$ python -q
>>> import numpy as np
>>> np.set_printoptions(precision=1, suppress=True, linewidth=120)
>>> data = np.loadtxt("data.csv", delimiter=",")
>>> data
array([[ 6. ,  0.4, -2.6],
       [-0.2,  4. , -1.2],
       [ 2.4, 10.3, -4.1],
       [ 5.7,  8.4, -4.8],
       [ 1. , 10. , -3.6],
       [ 0. ,  2.1, -0.6],
       [ 2.7,  8.2, -3.7],
       [ 5.9,  4.4, -3.7],
       [ 5.7,  8.4, -4.6],
       [ 7.4,  4.4, -4.1],
       [ 4.3,  4.3, -2.8],
       [ 2.5,  8.3, -3.7],
       [-0.5,  8.2, -2.4],
       [ 1.1,  8.1, -3. ],
       [ 2.5,  8.2, -3.6],
       [ 5.6, 10.5, -5.3],
       [ 2.7,  4.4, -2.3],
       [ 1. ,  8.1, -3.1],
       [ 6. ,  0.4, -2.4],
       [ 4. , 10.1, -4.8],
       [ 1.4,  2. , -1.2],
       [ 0. ,  2. , -0.7],
       [ 2.7,  4.2, -2.4],
       [ 2.9,  2.3, -1.8]])
>>> dist = np.linalg.norm(data[:, None] - data[None], axis=-1)
>>> (dist + 1e9 * np.eye(24)).round(6).argmin(axis=1)
array([18,  5,  4,  8,  2, 21, 11,  9,  3,  7, 22, 14, 17, 17, 11, 19, 22, 13,  0, 15, 21,  5, 16, 20])
>>> dist[17].round(6).argsort(kind="stable")[:4]
array([17, 13, 14, 11])
>>> dist.mean(axis=1).argmax()
np.int64(18)
>>> Y = np.c_[data[:, :2] @ np.array([[2, 1], [3, 1]]), np.array([-2, -2, 4, 0, -4, 2, -1, 3, 2, -1, 4, -3, -4, -5, -2, 1, 1, -4, -1, 3, 5, 4, 5, 4])]
>>> Y
array([[13.2,  6.4, -2. ],
       [11.6,  3.8, -2. ],
       [35.7, 12.7,  4. ],
       [36.6, 14.1,  0. ],
       [32. , 11. , -4. ],
       [ 6.3,  2.1,  2. ],
       [30. , 10.9, -1. ],
       [25. , 10.3,  3. ],
       [36.6, 14.1,  2. ],
       [28. , 11.8, -1. ],
       [21.5,  8.6,  4. ],
       [29.9, 10.8, -3. ],
       [23.6,  7.7, -4. ],
       [26.5,  9.2, -5. ],
       [29.6, 10.7, -2. ],
       [42.7, 16.1,  1. ],
       [18.6,  7.1,  1. ],
       [26.3,  9.1, -4. ],
       [13.2,  6.4, -1. ],
       [38.3, 14.1,  3. ],
       [ 8.8,  3.4,  5. ],
       [ 6. ,  2. ,  4. ],
       [18. ,  6.9,  5. ],
       [12.7,  5.2,  4. ]])
>>> np.round(np.linalg.norm(Y - data @ np.linalg.lstsq(data, Y)[0], axis=0), 1) + 0
array([ 0.,  0., 14.])
>>> np.linalg.matrix_rank(np.c_[data, Y])
np.int64(4)
>>> u, v = data[22], data[2]
>>> round(float(u @ u), 1)
30.7
>>> round(u @ v, 1)
np.float64(59.6)
>>> p = (u @ v) / (u @ u) * u
>>> p
array([ 5.2,  8.2, -4.7])
>>> np.linalg.matrix_rank(np.outer(u, v))
np.int64(1)
>>> v - p
array([-2.8,  2.1,  0.6])
>>> round((v - p) @ u, 1)
np.float64(-0.0)
>>> np.argsort(-np.linalg.norm(data, axis=0).round(6), kind="stable")[:3]
array([1, 0, 2])
>>> np.abs(np.linalg.svd(data)[2][-1])
array([0.3, 0.3, 0.9])
>>> round(float(np.linalg.norm(data, 2) / np.linalg.norm(data)), 1)
1.0
>>> np.linalg.matrix_rank(data, rtol=0.1)
np.int64(2)
>>> cen = (data - data.mean(axis=0)) / data.std(axis=0)
>>> cen.std(axis=0)
array([1., 1., 1.])
>>> np.argwhere(np.abs(cen) > 2)
array([], shape=(0, 2), dtype=int64)
>>> beta = np.linalg.lstsq(np.delete(cen, 2, axis=1), cen[:, 2])[0]
>>> np.abs(beta).argmax()
np.int64(1)
>>> beta
array([-0.7, -0.8])
>>> round(float(1 - np.var(cen[:, 2] - np.delete(cen, 2, axis=1) @ beta)), 1)
1.0
>>> u = np.array([0, 2, -1]) + 0.5
>>> m1 = np.outer(u, u) / (u @ u)
>>> m1.round(1) + 0
array([[ 0. ,  0.2,  0. ],
       [ 0.2,  0.9, -0.2],
       [ 0. , -0.2,  0. ]])
>>> (m1 - m1.T) / 2
array([[0., 0., 0.],
       [0., 0., 0.],
       [0., 0., 0.]])
>>> np.round(np.linalg.matrix_power(m1, 2), 1) + 0
array([[ 0. ,  0.2,  0. ],
       [ 0.2,  0.9, -0.2],
       [ 0. , -0.2,  0. ]])
>>> np.round(np.sort(np.abs(np.linalg.eigvals(m1))), 1) + 0
array([0., 0., 1.])
>>> np.round((m1 + m1.T) / 2, 1) + 0
array([[ 0. ,  0.2,  0. ],
       [ 0.2,  0.9, -0.2],
       [ 0. , -0.2,  0. ]])
>>> np.trace(m1)
np.float64(1.0)
>>> Y = np.array([[2, -2, -2], [0, 2, 1], [-2, 0, -1]])
>>> np.vstack([m1, Y.T]).shape
(6, 3)
>>> Y.T @ m1.T
array([[ 0.1,  0.7, -0.1],
       [ 0.3,  1.5, -0.3],
       [ 0.1,  0.7, -0.1]])
>>> m1 @ Y
array([[ 0.1,  0.3,  0.1],
       [ 0.7,  1.5,  0.7],
       [-0.1, -0.3, -0.1]])
>>> E = np.array([[-3, 1, -3, -3], [-3, 3, -1, -1], [3, 2, 3, -1]])
>>> Y = E[0, 0] * E[1:] - np.outer(E[1:, 0], E[0])
>>> Y
array([[ 0, -6, -6, -6],
       [ 0, -9,  0, 12]])
>>> np.flatnonzero(~Y.round(6).any(axis=1))
array([], dtype=int64)
>>> np.linalg.matrix_rank(Y), np.linalg.matrix_rank(E)
(np.int64(2), np.int64(3))
>>> feats = np.load("out17.npy")
>>> feats
array([[-0.2, -1.6, -0.7,  1. ],
       [ 0.1,  2.2,  0.1,  0.6],
       [ 0.1,  2.4,  0.5, -0.1],
       [-0.1, -0.1, -0.3,  0.7]])
>>> # looks like rank 2
>>> np.unique(feats.round(6), axis=0).shape
(4, 4)
>>> np.round(feats @ np.linalg.pinv(feats) @ feats, 1) + 0
array([[-0.2, -1.6, -0.7,  1. ],
       [ 0. ,  2.2,  0.1,  0.6],
       [ 0.1,  2.4,  0.5, -0.2],
       [-0.1, -0.1, -0.3,  0.7]])
>>> np.linalg.lstsq(feats[:-1].T, feats[-1])[2]
np.int32(2)
>>> mat = np.array([[0, 0, 1], [0, 0, 1], [1, 1, 0]])
>>> (mat - mat.T) / 2
array([[0., 0., 0.],
       [0., 0., 0.],
       [0., 0., 0.]])
>>> np.trace(mat)
np.int64(0)
>>> np.linalg.matrix_power(mat, 4)
array([[2, 2, 0],
       [2, 2, 0],
       [0, 0, 4]])
>>> rank = np.linalg.matrix_rank(mat)
>>> rank
np.int64(2)
>>> ns = np.linalg.svd(mat)[2][rank:].T
>>> [int(np.linalg.matrix_rank(np.delete(mat, i, axis=0))) for i in range(3)]
[2, 2, 1]
>>> ns.shape
(3, 1)
>>> [int(np.linalg.matrix_rank(mat[:i])) for i in range(1, len(mat) + 1)]
[1, 1, 2]
>>> rng = np.random.default_rng(177)
>>> lab = rng.permutation(3)
>>> lab
array([2, 1, 0])
>>> Y = mat[lab][:, lab]
>>> np.trace(Y)
np.int64(0)
>>> round(float(np.linalg.det(Y)), 1), round(float(np.linalg.det(mat[lab])), 1)
(0.0, 0.0)
>>> np.sort(np.abs(np.linalg.eigvals(Y)))
array([0. , 1.4, 1.4])
>>> np.allclose(Y, mat)
False
>>> Y
array([[0, 1, 1],
       [1, 0, 0],
       [1, 0, 0]])
>>> np.diag(Y)
array([0, 0, 0])
>>> u, v = mat[1], mat[0]
>>> u @ v
np.int64(1)
>>> u @ u
np.int64(1)
>>> p = (u @ v) / (u @ u) * u
>>> round(float(np.linalg.norm(u + v) ** 2 + np.linalg.norm(u - v) ** 2), 1)
4.0
>>> p
array([0., 0., 1.])
>>> (v - p) @ u
np.float64(0.0)
>>> v - p
array([0., 0., 0.])
>>> np.linalg.matrix_rank(np.outer(u, v))
np.int64(1)
>>> F = np.array([[0.7, 0.3, 0.0, 0.0],
...     [0.0, 1.0, 0.0, 0.0],
...     [0.0, 0.3, 0.7, 0.0],
...     [0.0, 0.0, 0.0, 1.0]])
>>> Y = np.array([[2, -3, 0], [1, 2, -3], [0, 2, -2], [2, -2, 2]])
>>> np.linalg.matrix_rank(F @ Y)
np.int64(3)
>>> np.linalg.matrix_rank(np.vstack([F, Y.T]))
np.int64(4)
>>> np.einsum("ik,kj->ij", F, Y)
array([[ 1.7, -1.5, -0.9],
       [ 1. ,  2. , -3. ],
       [ 0.3,  2. , -2.3],
       [ 2. , -2. ,  2. ]])
>>> np.einsum("ij,ij->i", F, F)
array([0.6, 1. , 0.6, 1. ])
>>> np.einsum("ij->j", F)
array([0.7, 1.6, 0.7, 1. ])
>>> np.einsum("ik,kj->ji", F, Y)
array([[ 1.7,  1. ,  0.3,  2. ],
       [-1.5,  2. ,  2. , -2. ],
       [-0.9, -3. , -2.3,  2. ]])
>>> np.vstack([F, Y.T]).shape
(7, 4)
>>> F @ F
array([[0.5, 0.5, 0. , 0. ],
       [0. , 1. , 0. , 0. ],
       [0. , 0.5, 0.5, 0. ],
       [0. , 0. , 0. , 1. ]])
>>> round(np.linalg.det(F), 1)
np.float64(0.5)
>>> (F != 0).astype(int)
array([[1, 1, 0, 0],
       [0, 1, 0, 0],
       [0, 1, 1, 0],
       [0, 0, 0, 1]])
>>> arr = np.loadtxt("layer5.csv", delimiter=",")
>>> arr
array([[ 1.8, -1.3, -2. ],
       [-1.1,  1.8, -2.1],
       [-2.1, -2. , -0.7]])
>>> Q, r_ = np.linalg.qr(arr)
>>> Q @ r_
array([[ 1.8, -1.3, -2. ],
       [-1.1,  1.8, -2.1],
       [-2.1, -2. , -0.7]])
>>> Q.shape, r_.shape
((3, 3), (3, 3))
>>> abs(r_[0, 0]), round(np.linalg.norm(arr[:, 0]), 1)
(np.float64(3.0), np.float64(3.0))
>>> x0 = np.array([3, 0, 1])
>>> target = arr @ x0
>>> target
array([ 3.5, -5.3, -7. ])
>>> np.round(np.linalg.solve(arr.T, arr[2]), 1) + 0
array([0., 0., 1.])
>>> np.round(np.linalg.solve(arr, target + arr[:, 0]), 1) + 0
array([4., 0., 1.])
>>> s = 20 * 0.2 ** np.arange(3)
>>> Q, _ = np.linalg.qr(np.array([[-0.5, -0.3, 2.0], [0.4, -0.2, -1.5], [-0.7, -0.4, 0.1]]))
>>> A = rng.normal(size=(11, 3)) * s @ Q
>>> A
array([[ 11.5,  11. ,  20.2],
       [ -9.8,  -4.1, -13.9],
       [ -8.8,  -6. , -14.4],
       [ -1.8,  -4.7,  -3.8],
       [ -7.9, -11.2, -14.6],
       [  8.1,   2.4,  12.5],
       [  3.9,   6.1,   8. ],
       [ 22.5,   1.8,  27.8],
       [ -0.3,  -8.5,  -3.3],
       [-18.3,   2.1, -20. ],
       [ -1.5,  -9.7,  -8.8]])
>>> Y = np.c_[A[:, :2] @ np.array([[8, 2], [1, 4]]), np.array([1, 1, 1, 2, 1, 1, 1, 1, 0, 1, 1])]
>>> Y
array([[ 102.8,   67. ,    1. ],
       [ -82.7,  -36.1,    1. ],
       [ -76. ,  -41.3,    1. ],
       [ -19.3,  -22.4,    2. ],
       [ -74.3,  -60.7,    1. ],
       [  67.5,   25.7,    1. ],
       [  37.4,   32.3,    1. ],
       [ 181.4,   52. ,    1. ],
       [ -10.8,  -34.6,    0. ],
       [-144.2,  -28.3,    1. ],
       [ -22.1,  -42.1,    1. ]])
>>> np.linalg.matrix_rank(np.c_[A, Y])
np.int64(4)
>>> cent = Y[[9, 8]].astype(float)
>>> for _ in range(5):
...     lab = np.linalg.norm(Y[:, None] - cent, axis=-1).argmin(axis=1)
...     cent = np.array([Y[lab == j].mean(axis=0) for j in range(2)])
... 
>>> lab
array([1, 0, 0, 0, 0, 1, 1, 1, 0, 0, 0])
>>> cent
array([[-61.4, -37.9,   1. ],
       [ 97.3,  44.2,   1. ]])
>>> np.abs(cent[1] - cent[0]).argmax()
np.int64(0)
>>> np.bincount(lab)
array([7, 4])
>>> cent[1] - cent[0]
array([158.6,  82.2,   0. ])
